% ipython --no-banner

In [1]: import numpy as np

In [2]: np.set_printoptions(precision=1, suppress=True, linewidth=100)

In [3]: def rd(a):
   ...:     return np.round(a, 1) + 0
   ...: 

In [4]: C = np.sign(np.array([[2, 0, 1, 3], [1, -3, 3, 1], [1, -3, -3, 3], [-3, -1, -1, 1]]))

In [5]: other = (np.tril(C, -1) + np.eye(4)) @ (np.triu(C, 1) + np.eye(4))

In [6]: evals = np.array([0, 2, 1, 1])

In [7]: F = np.rint(other * evals @ np.linalg.inv(other)) + 0

In [8]: F
Out[8]: 
array([[-2.,  1.,  1.,  0.],
       [-2.,  2.,  0.,  0.],
       [-4.,  1.,  3.,  0.],
       [ 2., -1.,  0.,  1.]])

In [9]: np.linalg.cond(F) > 100
Out[9]: np.True_

In [10]: [round(float(x), 1) for x in np.linalg.svd(F, compute_uv=False)[:3]]
Out[10]: [6.4, 2.2, 1.0]

In [11]: ang = np.radians(135)

In [12]: Rm = np.eye(4)

In [13]: Rm[1, 1] = Rm[0, 0] = np.cos(ang)

In [14]: Rm[1, 0], Rm[0, 1] = -np.sin(ang), np.sin(ang)

In [15]: rd(Rm)
Out[15]: 
array([[-0.7,  0.7,  0. ,  0. ],
       [-0.7, -0.7,  0. ,  0. ],
       [ 0. ,  0. ,  1. ,  0. ],
       [ 0. ,  0. ,  0. ,  1. ]])

In [16]: other = F @ Rm.T

In [17]: np.allclose(F @ F.T, other @ other.T)
Out[17]: True

In [18]: rd(np.linalg.svd(F, compute_uv=False)), rd(np.linalg.svd(other, compute_uv=False))
Out[18]: (array([6.4, 2.2, 1. , 0. ]), array([6.4, 2.2, 1. , 0. ]))

In [19]: rd(np.einsum("ii->", Rm))
Out[19]: np.float64(0.6)

In [20]: rd(np.linalg.det(Rm[::-1]))
Out[20]: np.float64(1.0)

In [21]: np.allclose(F[:-1].T @ np.linalg.lstsq(F[:-1].T, F[-1])[0], F[-1])
Out[21]: False

In [22]: np.abs(np.diag(np.linalg.qr(F)[1])) > 1e-9
Out[22]: array([ True,  True,  True, False])

In [23]: G = F.T @ F

In [24]: np.linalg.matrix_rank(G)
Out[24]: np.int64(3)

In [25]: np.diag(G)
Out[25]: array([28.,  7., 10.,  1.])

In [26]: rd(np.linalg.svd(F, compute_uv=False) ** 2)
Out[26]: array([40.4,  4.6,  0.9,  0. ])

In [27]: (F @ F.T).shape
Out[27]: (4, 4)

In [28]: np.allclose(G, G.T)
Out[28]: True

In [29]: rd(np.linalg.eigvalsh(G)[::-1])
Out[29]: array([40.4,  4.6,  0.9,  0. ])

In [30]: np.trace(G), (F ** 2).sum()
Out[30]: (np.float64(46.0), np.float64(46.0))

In [31]: X = np.load("run17.npy")

In [32]: rd(X)
Out[32]: 
array([[-0.3, -0.8,  0.2, -0.2,  0. , -0.4, -0.2],
       [ 0.4,  0.1,  0.8, -0.2,  0.1,  0.1,  0. ],
       [ 0.1, -0.2, -0.1, -0.3,  0.2,  0.7, -0.5],
       [-0.4, -0.1,  0.1, -0.1,  0.4,  0.3,  0.7],
       [ 0.6, -0.4, -0.4,  0. ,  0. ,  0.1,  0.4],
       [ 0.1,  0.1,  0. , -0.7, -0.6, -0.1,  0.3],
       [-0.4,  0. ,  0. , -0.1, -0.4,  0.4, -0.1],
       [-0.1,  0.3, -0.3, -0.6,  0.5, -0.3, -0.2]])

In [33]: O, V = np.linalg.qr(X[:, :1])[0], np.linalg.qr(X[:, 1:])[0]

In [34]: sigma = np.linalg.svd(O.T @ V, compute_uv=False)

In [35]: rd(np.degrees(np.arccos(sigma.clip(0, 1))))
Out[35]: array([90.])

In [36]: (sigma > 0.9).sum()
Out[36]: np.int64(0)
